$ python3 -q
>>> import numpy as np
>>> import numpy.linalg as la
>>> np.set_printoptions(precision=2, suppress=True, linewidth=140)
>>> def rnd(a):
...     return np.round(a, 2) + 0
... 
>>> rng = np.random.default_rng(51)
>>> m1 = np.array([[3, 0, 3, 2, 2, 0, 0, 1, 1, 0, 3, 3, 2, 0],
...     [1, 1, 3, 0, 3, 0, 1, 1, 3, 3, 3, 3, 0, 0],
...     [2, 3, 1, 0, 2, 1, 0, 2, 2, 3, 2, 0, 0, 1],
...     [1, 3, 2, 3, 0, 3, 3, 1, 1, 3, 1, 1, 0, 1],
...     [3, 1, 2, 2, 2, 1, 2, 3, 1, 0, 2, 2, 2, 1],
...     [3, 3, 1, 2, 2, 3, 3, 3, 1, 0, 1, 3, 1, 2],
...     [3, 2, 2, 1, 0, 1, 1, 2, 2, 1, 1, 2, 3, 2],
...     [2, 2, 2, 0, 2, 2, 0, 2, 1, 0, 3, 1, 0, 0],
...     [0, 0, 0, 0, 3, 0, 1, 1, 0, 2, 2, 2, 2, 2],
...     [0, 0, 1, 0, 2, 1, 2, 2, 0, 0, 2, 2, 3, 1],
...     [3, 0, 1, 0, 0, 2, 0, 1, 2, 0, 1, 0, 1, 2],
...     [1, 1, 1, 3, 0, 2, 0, 1, 0, 2, 3, 1, 2, 1]]) * (rng.random((12, 14)) < 0.3)
>>> m1
array([[0, 0, 3, 2, 0, 0, 0, 0, 0, 0, 0, 0, 2, 0],
       [0, 0, 3, 0, 0, 0, 0, 0, 3, 3, 3, 0, 0, 0],
       [0, 0, 0, 0, 0, 0, 0, 2, 0, 0, 2, 0, 0, 0],
       [0, 0, 0, 0, 0, 3, 3, 0, 1, 0, 1, 0, 0, 0],
       [0, 0, 0, 0, 0, 1, 0, 0, 0, 0, 0, 0, 0, 0],
       [0, 0, 0, 0, 0, 3, 3, 0, 0, 0, 0, 0, 0, 2],
       [0, 0, 0, 0, 0, 0, 0, 2, 0, 1, 0, 0, 3, 0],
       [0, 2, 0, 0, 0, 0, 0, 0, 1, 0, 0, 1, 0, 0],
       [0, 0, 0, 0, 0, 0, 0, 0, 0, 2, 2, 2, 2, 2],
       [0, 0, 0, 0, 0, 0, 2, 2, 0, 0, 0, 0, 0, 0],
       [0, 0, 0, 0, 0, 2, 0, 0, 0, 0, 0, 0, 0, 0],
       [0, 1, 1, 3, 0, 0, 0, 0, 0, 2, 0, 0, 0, 1]])
>>> Uu, sv, VT = la.svd(m1)
>>> np.argmax(sv[:-1] / (sv[1:] + 1e-6)) + 1
np.int64(11)
>>> other = Uu[:, :11] @ np.diag(sv[:11]) @ VT[:11]
>>> rnd(la.norm(m1 - other, 2)), rnd(sv[11])
(np.float64(0.0), np.float64(0.0))
>>> u = np.array([3, 3])
>>> np.convolve(m1[2], u)
array([0, 0, 0, 0, 0, 0, 0, 6, 6, 0, 6, 6, 0, 0, 0])
>>> np.correlate(m1[2], m1[0], "full")
array([0, 0, 0, 0, 0, 0, 0, 0, 4, 0, 0, 4, 0, 0, 0, 0, 0, 4, 6, 0, 4, 6, 0, 0, 0, 0, 0])
>>> [round(float(x), 2) for x in la.svd(m1, compute_uv=False)[:3]]
[7.52, 6.43, 4.53]
>>> la.cond(m1) > 100
np.True_
>>> rnd(la.norm(m1, 2) / la.norm(m1))
np.float64(0.57)
>>> np.argsort(-la.norm(m1, axis=0).round(6), kind="stable")[:3]
array([5, 6, 2])
>>> W0 = np.load("mat.npy")
>>> W0
array([[ 3.,  2.,  0., -3.,  3.,  0.,  0.,  0.,  0.],
       [-3.,  2.,  2., -1., -1.,  0.,  0.,  0.,  0.],
       [ 1.,  0.,  0.,  1., -2.,  0.,  0.,  0.,  0.],
       [-1.,  1., -1.,  2., -1.,  0.,  0.,  0.,  0.],
       [-1.,  0., -2., -1.,  1.,  0.,  0.,  0.,  0.],
       [ 0.,  0.,  0.,  0.,  0.,  0.,  0.,  2.,  3.],
       [ 0.,  0.,  0.,  0.,  0.,  2.,  0.,  2.,  0.],
       [ 0.,  0.,  0.,  0.,  0.,  1.,  2.,  2.,  2.],
       [ 0.,  0.,  0.,  0.,  0.,  2.,  1.,  1.,  0.]])
>>> Q, evecs = la.qr(W0[:, :1])[0], la.qr(W0[:, 1:])[0]
>>> sv = la.svd(Q.T @ evecs, compute_uv=False)
>>> (sv > 0.9).sum()
np.int64(0)
>>> x0 = np.array([-1, -1, -5, 3, 3, 0, -4, -1, 4, -4, 3, 4, -5, 5])
>>> a = np.maximum(m1 @ x0, 0)
>>> rnd(np.tanh(m1 @ x0))
array([-1.  , -1.  ,  1.  , -1.  ,  0.  , -0.96, -1.  ,  1.  ,  1.  , -1.  ,  0.  ,  0.  ])
>>> a
array([0, 0, 4, 0, 0, 0, 0, 6, 6, 0, 0, 0])
>>> np.maximum(m1 @ (3 * x0), 0)
array([ 0,  0, 12,  0,  0,  0,  0, 18, 18,  0,  0,  0])
>>> other = W0[0, 0] * W0[1:] - np.outer(W0[1:, 0], W0[0])
>>> other
array([[  0.,  12.,   6., -12.,   6.,   0.,   0.,   0.,   0.],
       [  0.,  -2.,   0.,   6.,  -9.,   0.,   0.,   0.,   0.],
       [  0.,   5.,  -3.,   3.,   0.,   0.,   0.,   0.,   0.],
       [  0.,   2.,  -6.,  -6.,   6.,   0.,   0.,   0.,   0.],
       [  0.,   0.,   0.,   0.,   0.,   0.,   0.,   6.,   9.],
       [  0.,   0.,   0.,   0.,   0.,   6.,   0.,   6.,   0.],
       [  0.,   0.,   0.,   0.,   0.,   3.,   6.,   6.,   6.],
       [  0.,   0.,   0.,   0.,   0.,   6.,   3.,   3.,   0.]])
>>> la.matrix_rank(other), la.matrix_rank(W0)
(np.int64(8), np.int64(9))
>>> Uu, sv, VT = la.svd(other, full_matrices=False)
>>> np.allclose(Uu * sv @ VT, other)
True
>>> rnd(VT @ VT.T)
array([[1., 0., 0., 0., 0., 0., 0., 0.],
       [0., 1., 0., 0., 0., 0., 0., 0.],
       [0., 0., 1., 0., 0., 0., 0., 0.],
       [0., 0., 0., 1., 0., 0., 0., 0.],
       [0., 0., 0., 0., 1., 0., 0., 0.],
       [0., 0., 0., 0., 0., 1., 0., 0.],
       [0., 0., 0., 0., 0., 0., 1., 0.],
       [0., 0., 0., 0., 0., 0., 0., 1.]])
>>> rnd(np.cumsum(sv ** 2) / np.sum(sv ** 2))
array([0.48, 0.74, 0.84, 0.92, 0.96, 0.99, 1.  , 1.  ])
>>> rnd(Uu.T @ other @ VT.T)
array([[21.85,  0.  ,  0.  ,  0.  ,  0.  ,  0.  ,  0.  ,  0.  ],
       [ 0.  , 16.  ,  0.  ,  0.  ,  0.  ,  0.  ,  0.  ,  0.  ],
       [ 0.  ,  0.  ,  9.98,  0.  ,  0.  ,  0.  ,  0.  ,  0.  ],
       [ 0.  ,  0.  ,  0.  ,  8.91,  0.  ,  0.  ,  0.  ,  0.  ],
       [ 0.  ,  0.  ,  0.  ,  0.  ,  6.96,  0.  ,  0.  ,  0.  ],
       [ 0.  ,  0.  ,  0.  ,  0.  ,  0.  ,  4.8 ,  0.  ,  0.  ],
       [ 0.  ,  0.  ,  0.  ,  0.  ,  0.  ,  0.  ,  3.27,  0.  ],
       [ 0.  ,  0.  ,  0.  ,  0.  ,  0.  ,  0.  ,  0.  ,  1.18]])
>>> rnd(sv / sv[0])
array([1.  , 0.73, 0.46, 0.41, 0.32, 0.22, 0.15, 0.05])
>>> other = W0 / np.sqrt((W0 ** 2).mean(axis=1, keepdims=True))
>>> la.matrix_rank(other) == la.matrix_rank(W0)
np.True_
>>> la.matrix_rank(W0 - W0.mean(axis=1, keepdims=True))
np.int64(8)
>>> K = 2 * np.eye(10) + np.ones((10, 10))
>>> K
array([[3., 1., 1., 1., 1., 1., 1., 1., 1., 1.],
       [1., 3., 1., 1., 1., 1., 1., 1., 1., 1.],
       [1., 1., 3., 1., 1., 1., 1., 1., 1., 1.],
       [1., 1., 1., 3., 1., 1., 1., 1., 1., 1.],
       [1., 1., 1., 1., 3., 1., 1., 1., 1., 1.],
       [1., 1., 1., 1., 1., 3., 1., 1., 1., 1.],
       [1., 1., 1., 1., 1., 1., 3., 1., 1., 1.],
       [1., 1., 1., 1., 1., 1., 1., 3., 1., 1.],
       [1., 1., 1., 1., 1., 1., 1., 1., 3., 1.],
       [1., 1., 1., 1., 1., 1., 1., 1., 1., 3.]])
>>> idx = rng.permutation(10)
>>> other = K[:, idx] * rng.choice([-1, 1], 10)
>>> other
array([[ 1.,  1., -1.,  1.,  1., -3.,  1.,  1.,  1., -1.],
       [ 3.,  1., -1.,  1.,  1., -1.,  1.,  1.,  1., -1.],
       [ 1.,  1., -1.,  1.,  1., -1.,  1.,  1.,  3., -1.],
       [ 1.,  1., -1.,  1.,  1., -1.,  3.,  1.,  1., -1.],
       [ 1.,  1., -3.,  1.,  1., -1.,  1.,  1.,  1., -1.],
       [ 1.,  1., -1.,  1.,  3., -1.,  1.,  1.,  1., -1.],
       [ 1.,  1., -1.,  1.,  1., -1.,  1.,  1.,  1., -3.],
       [ 1.,  1., -1.,  3.,  1., -1.,  1.,  1.,  1., -1.],
       [ 1.,  3., -1.,  1.,  1., -1.,  1.,  1.,  1., -1.],
       [ 1.,  1., -1.,  1.,  1., -1.,  1.,  3.,  1., -1.]])
>>> Uu, _, VT = la.svd(K.T @ other)
>>> rnd(la.lstsq(K, other)[0])
array([[ 0.,  0.,  0.,  0.,  0., -1.,  0.,  0.,  0.,  0.],
       [ 1.,  0.,  0.,  0.,  0.,  0.,  0.,  0.,  0.,  0.],
       [ 0.,  0.,  0.,  0.,  0.,  0.,  0.,  0.,  1.,  0.],
       [ 0.,  0.,  0.,  0.,  0.,  0.,  1.,  0.,  0.,  0.],
       [ 0.,  0., -1.,  0.,  0.,  0.,  0.,  0.,  0.,  0.],
       [ 0.,  0.,  0.,  0.,  1.,  0.,  0.,  0.,  0.,  0.],
       [ 0.,  0.,  0.,  0.,  0.,  0.,  0.,  0.,  0., -1.],
       [ 0.,  0.,  0.,  1.,  0.,  0.,  0.,  0.,  0.,  0.],
       [ 0.,  1.,  0.,  0.,  0.,  0.,  0.,  0.,  0.,  0.],
       [ 0.,  0.,  0.,  0.,  0.,  0.,  0.,  1.,  0.,  0.]])
>>> x0 = np.ones(10)
>>> for _ in range(7):
...     x0 = K @ x0
...     x0 /= la.norm(x0)
...     print(round(x0 @ K @ x0, 2))
... 
12.0
12.0
12.0
12.0
12.0
12.0
12.0
>>> rnd(la.eigvalsh(K)[-1])
np.float64(12.0)
>>> w, evecs = la.eigh(K)
>>> x0 = np.array([2, 2, 1, 0, 0, 2, 0, 1, 0, 1])
>>> rnd(evecs * np.maximum(w, 0) @ evecs.T)
array([[3., 1., 1., 1., 1., 1., 1., 1., 1., 1.],
       [1., 3., 1., 1., 1., 1., 1., 1., 1., 1.],
       [1., 1., 3., 1., 1., 1., 1., 1., 1., 1.],
       [1., 1., 1., 3., 1., 1., 1., 1., 1., 1.],
       [1., 1., 1., 1., 3., 1., 1., 1., 1., 1.],
       [1., 1., 1., 1., 1., 3., 1., 1., 1., 1.],
       [1., 1., 1., 1., 1., 1., 3., 1., 1., 1.],
       [1., 1., 1., 1., 1., 1., 1., 3., 1., 1.],
       [1., 1., 1., 1., 1., 1., 1., 1., 3., 1.],
       [1., 1., 1., 1., 1., 1., 1., 1., 1., 3.]])
>>> rnd(evecs * np.abs(w) @ evecs.T)
array([[3., 1., 1., 1., 1., 1., 1., 1., 1., 1.],
       [1., 3., 1., 1., 1., 1., 1., 1., 1., 1.],
       [1., 1., 3., 1., 1., 1., 1., 1., 1., 1.],
       [1., 1., 1., 3., 1., 1., 1., 1., 1., 1.],
       [1., 1., 1., 1., 3., 1., 1., 1., 1., 1.],
       [1., 1., 1., 1., 1., 3., 1., 1., 1., 1.],
       [1., 1., 1., 1., 1., 1., 3., 1., 1., 1.],
       [1., 1., 1., 1., 1., 1., 1., 3., 1., 1.],
       [1., 1., 1., 1., 1., 1., 1., 1., 3., 1.],
       [1., 1., 1., 1., 1., 1., 1., 1., 1., 3.]])
>>> rnd(la.eigvalsh(K[1:, 1:]))
array([ 2.,  2.,  2.,  2.,  2.,  2.,  2.,  2., 11.])
>>> x0 @ K @ x0
np.float64(111.0)
>>> x0 @ K @ x0 / (x0 @ x0), rnd(w[0]), w[-1]
(np.float64(7.4), np.float64(2.0), np.float64(12.0))
